% ipython --no-banner

In [1]: import numpy as np

In [2]: np.set_printoptions(precision=4, suppress=True, linewidth=200)

In [3]: def tidy(a):
   ...:     return np.round(a, 4) + 0
   ...: 

In [4]: mat = np.load("data.npy")

In [5]: mat
Out[5]: 
array([[-0.1   , -0.2   , -0.7   ,  1.6   , -1.4   ,  1.    ,  0.8   ,  1.    ],
       [-1.5   ,  0.2   , -1.1   , -0.7   , -0.1   ,  0.2   ,  0.3   , -0.1   ],
       [ 0.9418, -0.2657, -0.5776, -0.2399, -0.197 ,  1.5643,  1.0002, -0.2354],
       [ 0.9   ,  0.    ,  0.    ,  0.1   , -0.2   ,  1.4   ,  1.1   , -0.2   ]])

In [6]: x = np.array([1, 2, 2, 1, -2, 0, 3, 2])

In [7]: tidy(mat @ np.ones(8))
Out[7]: array([ 2.    , -2.8   ,  1.9907,  3.1   ])

In [8]: tidy(mat * x)
Out[8]: 
array([[-0.1   , -0.4   , -1.4   ,  1.6   ,  2.8   ,  0.    ,  2.4   ,  2.    ],
       [-1.5   ,  0.4   , -2.2   , -0.7   ,  0.2   ,  0.    ,  0.9   , -0.2   ],
       [ 0.9418, -0.5314, -1.1552, -0.2399,  0.394 ,  0.    ,  3.0006, -0.4708],
       [ 0.9   ,  0.    ,  0.    ,  0.1   ,  0.4   ,  0.    ,  3.3   , -0.4   ]])

In [9]: np.sign((mat @ x).round(6))
Out[9]: array([ 1., -1.,  1.,  1.])

In [10]: E = np.loadtxt("dump.csv", delimiter=",")

In [11]: E
Out[11]: 
array([[-16.0744,   5.8815, -19.1352,  -6.056 ,  10.3868],
       [ 27.5655, -21.3955,  30.8996,  -1.6306,   2.0405],
       [ -5.6363,  18.5171, -21.7313,   1.444 ,   3.961 ],
       [ -3.8422,  17.6678,   1.7207,   4.4089,  -9.7949],
       [  9.1473, -34.1061,  34.7469,   7.6921,  -2.361 ],
       [ 12.9397, -19.6496,   4.2096,  14.3772,  18.8269],
       [-10.2365,   2.479 , -21.9084,  -5.9818,   1.3744],
       [ -1.8947,  13.3854, -12.8981,  -2.6843,   5.8467],
       [ -1.4326, -16.4774,  -7.6247, -20.0269, -11.0266],
       [ 14.6548, -20.46  ,  18.2114,   2.4554,  -3.5568],
       [  0.7475,  -5.1925,   4.7236,   5.3444,  10.1443],
       [  2.1072,  -0.4881,  17.1181,  -1.8649,  -5.945 ],
       [ 11.739 , -29.1746,  22.569 ,   6.2577,   7.4317],
       [-11.73  ,  19.2979, -13.7024,   7.3821,  -4.2318],
       [  4.0904,  -1.919 , -13.4247,  -3.8616,  -6.0786],
       [ 20.255 , -11.7089,  26.7311, -13.1058,  -2.8729],
       [ 12.1333,  19.5341,   4.0623,   0.7237, -16.6416],
       [  0.7761, -15.239 ,  11.5684,  22.1996,   2.3121],
       [ -7.5438,  -9.6795, -12.6923,   4.9174,   0.4533],
       [ 22.929 , -26.7118,  33.3085,  -7.0289,  -3.4554],
       [ -1.6741,  24.4241,   4.2592,  -7.747 , -19.5371],
       [-21.2137,   3.3806, -26.2602,  -1.0486,   2.3253],
       [ 11.3358,  -9.8236,  25.4496,   2.0171,  -2.9991],
       [ 10.7785,  -6.9288,   5.4222,   1.4731,  -4.9666],
       [ -2.16  , -11.3949,  -0.4997,   2.3447,   3.3394],
       [  3.1602,  -7.4348,   7.3941, -10.3173,  -5.3063],
       [  3.5168,  -0.0434,  13.97  , -14.3813, -16.9296],
       [ -1.3425, -20.4574, -11.304 ,   3.7185,   9.9912],
       [ 25.9595, -34.6143,  32.6593,  -4.3065,   3.315 ],
       [  8.7749,  18.2707, -11.5995,   5.4057,  -2.1211],
       [-10.999 ,  32.3136, -22.09  ,   4.9148,   3.8338],
       [-22.114 ,  25.7497, -25.9031, -10.8655, -10.9009],
       [-23.6252,  16.7064, -25.0921,  -7.1356,  -7.1146]])

In [12]: U, sig, VT = np.linalg.svd(E, full_matrices=False)

In [13]: (sig > 1e-8).sum()
Out[13]: np.int64(5)

In [14]: U.shape, sig.shape, VT.shape
Out[14]: ((33, 5), (5,), (5, 5))

In [15]: tidy(np.abs(VT[0]))
Out[15]: array([0.4309, 0.6044, 0.6685, 0.0307, 0.035 ])

In [16]: tidy(U.T @ E @ VT.T)
Out[16]: 
array([[155.5574,   0.    ,   0.    ,   0.    ,   0.    ],
       [  0.    ,  71.1448,   0.    ,   0.    ,   0.    ],
       [  0.    ,   0.    ,  51.5517,   0.    ,   0.    ],
       [  0.    ,   0.    ,   0.    ,  34.6113,   0.    ],
       [  0.    ,   0.    ,   0.    ,   0.    ,  25.5782]])

In [17]: tidy(np.cumsum(sig ** 2) / np.sum(sig ** 2))
Out[17]: array([0.7166, 0.8665, 0.9452, 0.9806, 1.    ])

In [18]: tidy(sig / sig[0])
Out[18]: array([1.    , 0.4574, 0.3314, 0.2225, 0.1644])

In [19]: tidy(np.sqrt((sig ** 2).sum())), tidy(np.linalg.norm(E))
Out[19]: (np.float64(183.7647), np.float64(183.7647))

In [20]: tidy(sig)
Out[20]: array([155.5574,  71.1448,  51.5517,  34.6113,  25.5782])

In [21]: tidy(U.T @ U)
Out[21]: 
array([[1., 0., 0., 0., 0.],
       [0., 1., 0., 0., 0.],
       [0., 0., 1., 0., 0.],
       [0., 0., 0., 1., 0.],
       [0., 0., 0., 0., 1.]])

In [22]: Ac = E - E.mean(axis=0)

In [23]: U, sig, VT = np.linalg.svd(Ac, full_matrices=False)

In [24]: (np.sign(U[:, 0]) == np.sign(U[0, 0])).astype(int)
Out[24]: array([1, 0, 1, 1, 0, 0, 1, 1, 1, 0, 0, 0, 0, 1, 1, 0, 1, 0, 1, 0, 1, 1, 0, 0, 0, 0, 0, 0, 0, 1, 1, 1, 1])

In [25]: tidy(np.abs(VT[-1]))
Out[25]: array([0.3555, 0.2559, 0.434 , 0.4051, 0.675 ])

In [26]: np.abs(U[:, 0]).argmax()
Out[26]: np.int64(28)

In [27]: Ac = E - E.mean(axis=0)

In [28]: evecs = np.linalg.svd(Ac)[2][:1]

In [29]: Y = Ac - Ac @ evecs.T @ evecs

In [30]: tidy(np.cov(Ac @ evecs.T, rowvar=False))
Out[30]: np.float64(744.5946)

In [31]: tidy(np.linalg.norm(Y) / np.linalg.norm(Ac))
Out[31]: np.float64(0.5326)

In [32]: np.linalg.norm(Y, axis=1).round(6).argmax()
Out[32]: np.int64(20)

In [33]: tidy(np.diag(evecs.T @ evecs))
Out[33]: array([0.184 , 0.3622, 0.4507, 0.0012, 0.0019])

In [34]: rng = np.random.default_rng(509)

In [35]: Y = E + rng.integers(-2, 3, (33, 1)) @ rng.integers(-2, 3, (1, 5))

In [36]: tidy(Y)
Out[36]: 
array([[-18.0744,   9.8815, -15.1352,  -2.056 ,  14.3868],
       [ 28.5655, -23.3955,  28.8996,  -3.6306,   0.0405],
       [ -5.6363,  18.5171, -21.7313,   1.444 ,   3.961 ],
       [ -5.8422,  21.6678,   5.7207,   8.4089,  -5.7949],
       [  8.1473, -32.1061,  36.7469,   9.6921,  -0.361 ],
       [ 11.9397, -17.6496,   6.2096,  16.3772,  20.8269],
       [-11.2365,   4.479 , -19.9084,  -3.9818,   3.3744],
       [ -2.8947,  15.3854, -10.8981,  -0.6843,   7.8467],
       [ -0.4326, -18.4774,  -9.6247, -22.0269, -13.0266],
       [ 12.6548, -16.46  ,  22.2114,   6.4554,   0.4432],
       [ -0.2525,  -3.1925,   6.7236,   7.3444,  12.1443],
       [  4.1072,  -4.4881,  13.1181,  -5.8649,  -9.945 ],
       [ 12.739 , -31.1746,  20.569 ,   4.2577,   5.4317],
       [ -9.73  ,  15.2979, -17.7024,   3.3821,  -8.2318],
       [  6.0904,  -5.919 , -17.4247,  -7.8616, -10.0786],
       [ 21.255 , -13.7089,  24.7311, -15.1058,  -4.8729],
       [ 14.1333,  15.5341,   0.0623,  -3.2763, -20.6416],
       [  2.7761, -19.239 ,   7.5684,  18.1996,  -1.6879],
       [ -8.5438,  -7.6795, -10.6923,   6.9174,   2.4533],
       [ 21.929 , -24.7118,  35.3085,  -5.0289,  -1.4554],
       [ -0.6741,  22.4241,   2.2592,  -9.747 , -21.5371],
       [-21.2137,   3.3806, -26.2602,  -1.0486,   2.3253],
       [ 12.3358, -11.8236,  23.4496,   0.0171,  -4.9991],
       [ 11.7785,  -8.9288,   3.4222,  -0.5269,  -6.9666],
       [ -2.16  , -11.3949,  -0.4997,   2.3447,   3.3394],
       [  2.1602,  -5.4348,   9.3941,  -8.3173,  -3.3063],
       [  5.5168,  -4.0434,   9.97  , -18.3813, -20.9296],
       [ -2.3425, -18.4574,  -9.304 ,   5.7185,  11.9912],
       [ 25.9595, -34.6143,  32.6593,  -4.3065,   3.315 ],
       [  6.7749,  22.2707,  -7.5995,   9.4057,   1.8789],
       [ -8.999 ,  28.3136, -26.09  ,   0.9148,  -0.1662],
       [-22.114 ,  25.7497, -25.9031, -10.8655, -10.9009],
       [-23.6252,  16.7064, -25.0921,  -7.1356,  -7.1146]])

In [37]: tidy(np.abs(Y - E).sum(axis=1))
Out[37]: array([18.,  9.,  0., 18.,  9.,  9.,  9.,  9.,  9., 18.,  9., 18.,  9., 18., 18.,  9., 18., 18.,  9.,  9.,  9.,  0.,  9.,  9.,  0.,  9., 18.,  9.,  0., 18., 18.,  0.,  0.])
